In [1]: import numpy as np

In [2]: np.set_printoptions(suppress=True, linewidth=200)

In [3]: F = np.load("arr.npy")

In [4]: print(F)
[[ 9 -6  2  9]
 [-6  9 -6  2]
 [ 2 -6  9 -6]
 [ 9  2 -6  9]]

In [5]: # symmetric

In [6]: evals, vecs = np.linalg.eig(F)

In [7]: print(np.round(np.sort(np.linalg.eigvals(F @ F)), 1))
[  4.  12. 341. 361.]

In [8]: print(evals.round(1))
[-3.5  2.  19.  18.5]

In [9]: print(np.round(np.sort(np.linalg.eigvals(np.linalg.inv(F))), 1))
[-0.3  0.1  0.1  0.5]

In [10]: arr = np.array([[0.0, -2.0, 0.0, 0.0, 0.0],
    ...:     [-2.0, 2.0, -2.0, 0.0, 0.0],
    ...:     [0.0, -2.0, 3.0, -2.0, 0.0],
    ...:     [0.0, 0.0, -2.0, 2.0, -2.0],
    ...:     [0.0, 0.0, 0.0, -2.0, 1.0]])

In [11]: evals, vecs = np.linalg.eigh(arr)

In [12]: x0 = np.array([-3, -6, -5, 3, -9])

In [13]: print(np.round(vecs * np.maximum(evals, 0) @ vecs.T, 1) + 0)
[[ 0.9 -1.3  0.3  0.1  0. ]
 [-1.3  2.5 -1.7  0.2  0.1]
 [ 0.3 -1.7  3.3 -1.7  0.3]
 [ 0.1  0.2 -1.7  2.5 -1.6]
 [ 0.   0.1  0.3 -1.6  1.4]]

In [14]: print(np.round(vecs * np.abs(evals) @ vecs.T, 1) + 0)
[[ 1.7 -0.7  0.6  0.3  0. ]
 [-0.7  3.1 -1.4  0.4  0.2]
 [ 0.6 -1.4  3.5 -1.4  0.5]
 [ 0.3  0.4 -1.4  2.9 -1.1]
 [ 0.   0.2  0.5 -1.1  1.8]]

In [15]: x0 = np.array([-2, 3, 2, -3, -3])

In [16]: rhs = arr @ x0

In [17]: coef, lr = np.zeros(5), 1 / np.linalg.norm(arr, 2) ** 2

In [18]: for i in range(10):
    ...:     coef -= lr * arr.T @ (arr @ coef - rhs)
    ...:     if i % 2 == 0: print(i, round(np.linalg.norm(arr @ coef - rhs), 1))
    ...: 
0 8.6
2 6.2
4 5.2
6 4.6
8 4.1

In [19]: print(coef.round(1))
[-1.8  1.9  1.2 -1.9 -0.3]

In [20]: print(round(float(np.linalg.cond(arr)), 1))
6.8

In [21]: mat = np.loadtxt("x.csv", delimiter=",")

In [22]: print(mat)
[[-1.8  1.   1.9  1.9]
 [-1.5  1.2 -2.9 -2.5]
 [-0.2 -0.3  1.   0.8]
 [-1.1 -1.5 -1.3  0.9]
 [ 2.2  0.7  0.9  0.6]
 [-3.8 -1.9 -2.  -2.1]
 [ 3.2  1.9 -1.2  0.5]
 [ 3.9  1.9  1.2  1.1]
 [-1.8  2.6 -0.5 -2.4]
 [ 0.8  0.5  0.8  0.9]
 [-0.2 -3.   0.1 -0.5]
 [-2.8 -7.   1.7 -1.4]
 [-2.4 -0.9 -3.7 -3.8]
 [ 2.9  3.1 -1.3  1.8]
 [-1.9  0.5 -0.3  0.1]
 [-5.  -3.5 -0.7 -2.4]
 [ 1.3 -1.2  1.1 -0.5]
 [ 4.   1.5 -1.7 -1.2]
 [-1.2 -2.2  0.9 -1.1]
 [ 5.6 -1.7 -0.9 -0.4]
 [-2.2  0.5 -0.8 -1.7]
 [ 3.9  1.7  0.5  0.7]
 [-4.  -1.  -2.  -2.4]
 [-0.1 -1.5  1.3 -0.9]
 [-6.1 -4.1  0.4  1.3]
 [-3.8 -1.3 -1.  -2.2]
 [-0.9 -0.3 -1.4 -0.7]
 [-3.3  2.5 -5.3 -0.5]
 [-0.6  2.  -0.1 -3.1]
 [ 2.6  1.6 -1.4  1.1]]

In [23]: idx = mat[:, 3] > np.median(mat[:, 3])

In [24]: f = mat[idx].mean(axis=0) - mat[~idx].mean(axis=0)

In [25]: print(f.round(1))
[2.7 1.2 1.  2.6]

In [26]: print(idx.astype(int))
[1 0 1 1 1 0 1 1 0 1 0 0 0 1 1 0 0 0 0 1 0 1 0 0 1 0 0 0 0 1]

In [27]: M = np.load("data.npy")

In [28]: print(M)
[[-1.3 -0.7 -0.4 -1.1 -0.6]
 [-1.4 -0.3 -1.3 -0.1 -0.8]
 [-1.7  0.9  0.4  1.2 -0.5]
 [-0.4 -1.1  0.2  0.3 -0.7]
 [ 0.4 -1.   0.4 -1.5 -0.6]
 [-0.5  0.6 -0.9  1.5 -1.2]]

In [29]: W1 = np.array([[6, -1, -1, 8, -9],
    ...:     [6, -1, -1, 2, 1],
    ...:     [-9, -4, 7, -7, 3],
    ...:     [-7, -1, -8, -7, -6],
    ...:     [-9, -1, 8, -6, -3]])

In [30]: coef = np.array([5, 9, -5, 1, -4])

In [31]: H = np.maximum(M @ W1 + coef, 0)

In [32]: print(np.linalg.matrix_rank(H))
5

In [33]: print((H > 0).astype(int))
[[1 1 0 1 1]
 [1 1 0 1 1]
 [0 1 0 0 1]
 [0 1 0 0 0]
 [1 1 1 1 1]
 [1 1 0 1 0]]

In [34]: C = np.array([[5, 4, 1], [3, 5, 1], [2, 0, 3], [2, 4, 0], [4, 5, 1]])

In [35]: print(W1 @ C)
[[  5   6  -7]
 [ 33  32   3]
 [-45 -69  11]
 [-92 -91 -38]
 [-56 -80  11]]
